$ python -q
>>> import numpy as np
>>> import numpy.linalg as la
>>> np.set_printoptions(precision=1, suppress=True, linewidth=160, sign=" ")
>>> rnd = lambda a: np.round(a, 1) + 0
>>> f = np.array([3, 2, 0, 3, 3, 3, 2, 1, 3, 1, 1, 3, 3])
>>> r1 = np.array([2, 1, 0, -3, 3])
>>> M = np.outer(f, r1)
>>> print(M)
[[ 6  3  0 -9  9]
 [ 4  2  0 -6  6]
 [ 0  0  0  0  0]
 [ 6  3  0 -9  9]
 [ 6  3  0 -9  9]
 [ 6  3  0 -9  9]
 [ 4  2  0 -6  6]
 [ 2  1  0 -3  3]
 [ 6  3  0 -9  9]
 [ 2  1  0 -3  3]
 [ 2  1  0 -3  3]
 [ 6  3  0 -9  9]
 [ 6  3  0 -9  9]]
>>> Uu, sigma, Vh = la.svd(M)
>>> np.argmax(sigma[:-1] / (sigma[1:] + 1e-6)) + 1
np.int64(1)
>>> Y = Uu[:, :1] @ np.diag(sigma[:1]) @ Vh[:1]
>>> la.matrix_rank(Y)
np.int64(1)
>>> print(rnd(Y))
[[ 6.  3.  0. -9.  9.]
 [ 4.  2.  0. -6.  6.]
 [ 0.  0.  0.  0.  0.]
 [ 6.  3.  0. -9.  9.]
 [ 6.  3.  0. -9.  9.]
 [ 6.  3.  0. -9.  9.]
 [ 4.  2.  0. -6.  6.]
 [ 2.  1.  0. -3.  3.]
 [ 6.  3.  0. -9.  9.]
 [ 2.  1.  0. -3.  3.]
 [ 2.  1.  0. -3.  3.]
 [ 6.  3.  0. -9.  9.]
 [ 6.  3.  0. -9.  9.]]
>>> rnd(np.abs(M - Y).max())
np.float64(0.0)
>>> rk = la.matrix_rank(M)
>>> rk
np.int64(1)
>>> N = la.svd(M)[2][rk:].T
>>> N.shape
(5, 4)
>>> [int(la.matrix_rank(M[:i])) for i in range(1, len(M) + 1)]
[1, 1, 1, 1, 1, 1, 1, 1, 1, 1, 1, 1, 1]
>>> [int(la.matrix_rank(M[:, :j + 1])) for j in range(5)]
[1, 1, 1, 1, 1]
>>> rnd(N @ N.T)
array([[ 0.8, -0.1,  0. ,  0.3, -0.3],
       [-0.1,  1. ,  0. ,  0.1, -0.1],
       [ 0. ,  0. ,  1. ,  0. ,  0. ],
       [ 0.3,  0.1,  0. ,  0.6,  0.4],
       [-0.3, -0.1,  0. ,  0.4,  0.6]])
>>> E = np.loadtxt("data.csv", delimiter=",")
>>> E
array([[ 9.,  4.,  3., -1., -6.,  4., -5.,  0.,  2., -5., -9.,  9., -5.],
       [ 0., -6.,  5.,  7.,  8.,  0., -8.,  0.,  4.,  6.,  5.,  6., -6.],
       [ 0.,  0., -8.,  4., -2.,  8.,  9., -7., -2., -9., -8.,  3.,  4.],
       [ 0.,  0.,  0.,  7.,  9., -4., -1.,  9.,  1., -6.,  6.,  1.,  8.],
       [ 0.,  0.,  0.,  0., -3., -7.,  2.,  2.,  2., -5.,  3., -9., -7.],
       [ 0.,  0.,  0.,  0.,  0.,  3.,  2., -6.,  6.,  1.,  0., -2.,  6.],
       [ 0.,  0.,  0.,  0.,  0.,  0., -6., -6.,  8.,  5.,  3.,  1.,  8.],
       [ 0.,  0.,  0.,  0.,  0.,  0.,  0.,  2., -1.,  2., -1., -1., -6.],
       [ 0.,  0.,  0.,  0.,  0.,  0.,  0.,  0.,  6.,  4., -8., -6.,  4.],
       [ 0.,  0.,  0.,  0.,  0.,  0.,  0.,  0.,  0., -5., -9.,  1.,  0.],
       [ 0.,  0.,  0.,  0.,  0.,  0.,  0.,  0.,  0.,  0.,  2.,  9.,  0.],
       [ 0.,  0.,  0.,  0.,  0.,  0.,  0.,  0.,  0.,  0.,  0.,  5., -7.],
       [ 0.,  0.,  0.,  0.,  0.,  0.,  0.,  0.,  0.,  0.,  0.,  0.,  3.]])
>>> # triangular, det is the product of the diagonal
>>> vec = np.array([-2, -2, -2, -2, -2, 0, 0, 1, 0, 2, 2, 2, -2])
>>> a = np.maximum(E @ vec, 0)
>>> np.maximum(E @ (3 * vec), 0)
array([  0.,  54.,   0.,   0.,   0.,   0.,   0.,  42.,   0.,   0.,  66.,  72.,   0.])
>>> np.maximum(E @ vec, 0) - np.maximum(-E @ vec, 0)
array([-18.,  18., -31., -37.,   0., -20.,  -4.,  14., -28., -26.,  22.,  24.,  -6.])
>>> np.argsort(-la.norm(E, axis=0).round(6), kind="stable")[:3]
array([ 12,  10,  11])
>>> print(rnd(la.norm(E, 2) / la.norm(E)))
0.5
>>> round(np.log10(la.cond(E)))
3
>>> la.cond(E) > 100
np.True_
>>> rng = np.random.default_rng(10237)
>>> labels = rng.permutation(13)
>>> Y = E[:, labels] * rng.choice([-1, 1], 13)
>>> Y
array([[ 4., -5., -9., -1., -4., -3., -6.,  9., -5.,  9., -0.,  2., -5.],
       [ 0., -8., -6.,  7.,  6., -5.,  8.,  0.,  6., -5., -0.,  4., -6.],
       [ 8.,  9., -3.,  4., -0.,  8., -2.,  0., -9.,  8.,  7., -2.,  4.],
       [-4., -1., -1.,  7., -0., -0.,  9.,  0., -6., -6., -9.,  1.,  8.],
       [-7.,  2.,  9.,  0., -0., -0., -3.,  0., -5., -3., -2.,  2., -7.],
       [ 3.,  2.,  2.,  0., -0., -0.,  0.,  0.,  1., -0.,  6.,  6.,  6.],
       [ 0., -6., -1.,  0., -0., -0.,  0.,  0.,  5., -3.,  6.,  8.,  8.],
       [ 0.,  0.,  1.,  0., -0., -0.,  0.,  0.,  2.,  1., -2., -1., -6.],
       [ 0.,  0.,  6.,  0., -0., -0.,  0.,  0.,  4.,  8., -0.,  6.,  4.],
       [ 0.,  0., -1.,  0., -0., -0.,  0.,  0., -5.,  9., -0.,  0.,  0.],
       [ 0.,  0., -9.,  0., -0., -0.,  0.,  0.,  0., -2., -0.,  0.,  0.],
       [ 0.,  0., -5.,  0., -0., -0.,  0.,  0.,  0., -0., -0.,  0., -7.],
       [ 0.,  0., -0.,  0., -0., -0.,  0.,  0.,  0., -0., -0.,  0.,  3.]])
>>> Uu, _, Vh = la.svd(E.T @ Y)
>>> labels
array([  5,   6,  11,   3,   1,   2,   4,   0,   9,  10,   7,   8,  12])
>>> Uu, sigma, Vh = la.svd(Y, full_matrices=False)
>>> rnd(sigma)
array([ 28. ,  23.3,  21.6,  19.3,  14.7,  11.9,  10.2,   5.3,   4.5,   3.3,   1.9,   0.1,   0. ])
>>> Uu.shape, sigma.shape, Vh.shape
((13, 13), (13,), (13, 13))
>>> print(rnd(np.cumsum(sigma ** 2) / np.sum(sigma ** 2)))
[ 0.3  0.5  0.7  0.8  0.9  0.9  1.   1.   1.   1.   1.   1.   1. ]
>>> rnd(np.abs(Vh[0]))
array([ 0.3,  0.3,  0.1,  0.1,  0.2,  0.2,  0.4,  0.1,  0.4,  0.6,  0.3,  0.1,  0.1])
>>> rnd(sigma / sigma[0])
array([ 1. ,  0.8,  0.8,  0.7,  0.5,  0.4,  0.4,  0.2,  0.2,  0.1,  0.1,  0. ,  0. ])
>>> labels = rng.permutation(13)
>>> labels
array([ 11,   5,  10,   6,  12,   8,   7,   4,   3,   2,   9,   1,   0])
>>> Y = E[labels][:, labels]
>>> np.diag(Y)
array([ 5.,  3.,  2., -6.,  3.,  6.,  2., -3.,  7., -8., -5., -6.,  9.])
